$ python -q
>>> import numpy as np
>>> from numpy import linalg as LA
>>> np.set_printoptions(suppress=True, linewidth=100)
>>> C = np.array([[-2, -4, 6], [-1, 3, 7]])
>>> rng = np.random.default_rng(13325)
>>> arr = rng.normal(size=(19, 2)) @ C + np.array([0, -3, 3])
>>> arr.round(2)
array([[  0.01,   1.65,   6.65],
       [ -1.54,  -5.77,   7.85],
       [  0.28,  -6.42,  -1.05],
       [ -0.18,   4.44,   9.8 ],
       [  1.9 ,  -6.1 ,  -8.23],
       [ -0.2 ,   9.85,  14.19],
       [  6.17,   8.69, -16.03],
       [  2.08,  -2.75,  -6.37],
       [  1.02,  -6.52,  -4.52],
       [ -1.49,  -0.92,  11.5 ],
       [  0.03,  -3.91,   2.11],
       [ -6.77, -10.25,  28.35],
       [ -0.78,   1.1 ,   9.87],
       [  0.99,   2.98,   3.24],
       [ -0.06,   1.18,   6.62],
       [  2.74,   4.47,  -3.63],
       [  1.54,  -3.18,  -4.22],
       [ -0.87,  -4.21,   6.02],
       [  2.29,   0.3 ,  -4.88]])
>>> Ac = arr - arr.mean(axis=0)
>>> Uu, sig, Vt = LA.svd(Ac, full_matrices=False)
>>> np.searchsorted(np.cumsum(sig ** 2) / (sig ** 2).sum(), 0.9) + 1
np.int64(2)
>>> np.round(sig ** 2 / (sig ** 2).sum(), 2) + 0
array([0.79, 0.21, 0.  ])
>>> LA.matrix_rank(Ac)
np.int64(2)
>>> np.round(np.abs(Vt[-1]), 2)
array([0.96, 0.17, 0.21])
>>> np.round(Vt[0] * np.sign(Vt[0, np.abs(Vt[0]).argmax()]), 2)
array([-0.23, -0.12,  0.96])
>>> feats = np.load("dump.npy")
>>> feats
array([[0, 0, 1, 0],
       [0, 0, 0, 0],
       [1, 0, 0, 0],
       [0, 0, 0, 0]])
>>> # symmetric, so the eigenvalues are real
>>> r0 = np.array([1, 1, 2])
>>> np.cross(feats[3, :3], feats[1, :3])
array([0, 0, 0])
>>> np.polyval(r0, feats[3])
array([2, 2, 2, 2])
>>> np.correlate(feats[3], feats[1], "full")
array([0, 0, 0, 0, 0, 0, 0])
>>> np.array([np.convolve(row, r0, "same") for row in feats])
array([[0, 1, 1, 2],
       [0, 0, 0, 0],
       [1, 2, 0, 0],
       [0, 0, 0, 0]])
>>> np.convolve(feats[3], r0)
array([0, 0, 0, 0, 0, 0])
>>> Uu, sig, Vt = LA.svd(feats)
>>> V = Vt[:(sig > 1e-8).sum()]
>>> x0 = feats[0] + -1 * feats[2] + rng.integers(2) * np.eye(4)[1]
>>> x0
array([-1.,  0.,  1.,  0.])
>>> LA.matrix_rank(np.vstack([feats, x0]))
np.int64(2)
>>> np.allclose(V.T @ V @ x0, x0)
True
>>> V.T @ V
array([[1., 0., 0., 0.],
       [0., 0., 0., 0.],
       [0., 0., 1., 0.],
       [0., 0., 0., 0.]])
>>> round(LA.norm(x0 - V.T @ V @ x0), 2)
np.float64(0.0)
